% python3 -q
>>> import numpy as np
>>> from numpy import linalg as LA
>>> np.set_printoptions(precision=2, suppress=True, linewidth=200, sign=" ")
>>> A = np.loadtxt("sample12.csv", delimiter=",")
>>> A.round(2) + 0
array([[ 0.31,  0.35, -0.02,  0.27,  0.14],
       [ 0.35,  0.39, -0.02,  0.3 ,  0.16],
       [-0.02, -0.02,  0.  , -0.02, -0.01],
       [ 0.27,  0.3 , -0.02,  0.23,  0.12],
       [ 0.14,  0.16, -0.01,  0.12,  0.07]])
>>> # symmetric
>>> other = np.array([[0, -2], [3, 3]])
>>> C = np.kron(other, A)
>>> C.shape
(10, 10)
>>> np.round(LA.norm(C, 2), 2), np.round(LA.norm(other, 2) * LA.norm(A, 2), 2)
(np.float64(4.5), np.float64(4.5))
>>> LA.matrix_rank(C)
np.int64(2)
>>> U, sv, vt = LA.svd(A)
>>> np.argmax(sv[:-1] / (sv[1:] + 1e-6)) + 1
np.int64(1)
>>> other = U[:, :1] @ np.diag(sv[:1]) @ vt[:1]
>>> round(LA.norm(A - other, 2), 2), round(float(sv[1]), 2)
(np.float64(0.0), 0.0)
>>> round(float(np.abs(A - other).max()), 2)
0.0
>>> round(LA.norm(A - other) / LA.norm(A), 2)
np.float64(0.0)
>>> A.sum(axis=1)
array([ 1.04,  1.18, -0.07,  0.9 ,  0.49])
>>> A.mean(axis=0)
array([ 0.21,  0.24, -0.01,  0.18,  0.1 ])
>>> np.zeros(5, 5)
Traceback (most recent call last):
  File "<python-input-19>", line 1, in <module>
    np.zeros(5, 5)
    ~~~~~~~~^^^^^^
TypeError: Cannot interpret '5' as a data type
>>> np.round(np.diff(A, axis=0), 2) + 0
array([[ 0.04,  0.05,  0.  ,  0.04,  0.02],
       [-0.37, -0.42,  0.02, -0.32, -0.17],
       [ 0.29,  0.32, -0.02,  0.25,  0.13],
       [-0.12, -0.14,  0.01, -0.11, -0.06]])
>>> np.unravel_index(np.abs(A).argmax(), A.shape)
(np.int64(1), np.int64(1))
>>> A.shape
(5, 5)
>>> arr = np.array([[-0.3, -0.2, 1.1],
...     [-0.6, 1.5, 1.1],
...     [-2.0, 0.7, -0.9],
...     [0.4, -0.4, 0.2],
...     [1.4, -1.0, 0.7],
...     [-0.7, -0.5, -0.5],
...     [0.8, 0.6, -2.1],
...     [-1.4, 1.1, -0.9],
...     [0.6, -0.2, -0.2],
...     [0.8, 1.0, -0.9],
...     [-1.3, -2.8, -1.9],
...     [0.4, 0.0, 0.4],
...     [0.4, 0.7, -0.6],
...     [-1.4, 0.4, -0.2],
...     [-1.5, 2.0, 1.6],
...     [-1.1, -0.9, 1.1],
...     [-1.5, -0.6, -0.1]])
>>> rng = np.random.default_rng(47580)
>>> arr[:, 2] = 2 * arr[:, 0] + 0.1 * rng.normal(size=17)
>>> arr
array([[-0.3 , -0.2 , -0.58],
       [-0.6 ,  1.5 , -1.12],
       [-2.  ,  0.7 , -3.98],
       [ 0.4 , -0.4 ,  0.75],
       [ 1.4 , -1.  ,  2.81],
       [-0.7 , -0.5 , -1.48],
       [ 0.8 ,  0.6 ,  1.67],
       [-1.4 ,  1.1 , -2.76],
       [ 0.6 , -0.2 ,  1.23],
       [ 0.8 ,  1.  ,  1.65],
       [-1.3 , -2.8 , -2.52],
       [ 0.4 ,  0.  ,  0.68],
       [ 0.4 ,  0.7 ,  0.78],
       [-1.4 ,  0.4 , -2.87],
       [-1.5 ,  2.  , -2.88],
       [-1.1 , -0.9 , -2.24],
       [-1.5 , -0.6 , -3.05]])
>>> U, sv, vt = LA.svd(arr, full_matrices=False)
>>> U.shape, sv.shape, vt.shape
((17, 3), (3,), (3, 3))
>>> np.cumsum(sv ** 2) / np.sum(sv ** 2)
array([ 0.83,  1.  ,  1.  ])
>>> sv
array([ 10.07,   4.51,   0.11])
>>> sv / sv[0]
array([ 1.  ,  0.45,  0.01])
>>> np.abs(U[:, 0]).round(6).argmax()
np.int64(2)
>>> round(np.sqrt((sv ** 2).sum()), 2), round(float(LA.norm(arr)), 2)
(np.float64(11.03), 11.03)
>>> np.round(U.T @ U, 2) + 0
array([[ 1.,  0.,  0.],
       [ 0.,  1.,  0.],
       [ 0.,  0.,  1.]])
>>> (sv > 1e-8).sum()
np.int64(3)
>>> x = np.array([1, 0, -2])
>>> target = arr @ x
>>> np.round(LA.solve(arr.T @ arr, arr.T @ target), 2) + 0
array([ 1.,  0., -2.])
>>> try:
...     LA.solve(arr, target)
... except LA.LinAlgError as e:
...     print(e)
... 
Last 2 dimensions of the array must be square
>>> target = target + 0.3 * rng.normal(size=17)
>>> target
array([ 1.44,  1.96,  5.99, -1.23, -4.86,  2.34, -2.68,  4.18, -1.99, -2.59,  4.06, -0.73, -0.76,  5.  ,  3.95,  3.66,  4.87])
>>> c, *_ = LA.lstsq(arr, target)
>>> [round(float(LA.norm(LA.solve(arr.T @ arr + lam * np.eye(3), arr.T @ target))), 2) for lam in (0, 1, 10, 100)]
[5.64, 1.4, 1.28, 0.71]
>>> c.round()
array([ 4., -0., -4.])
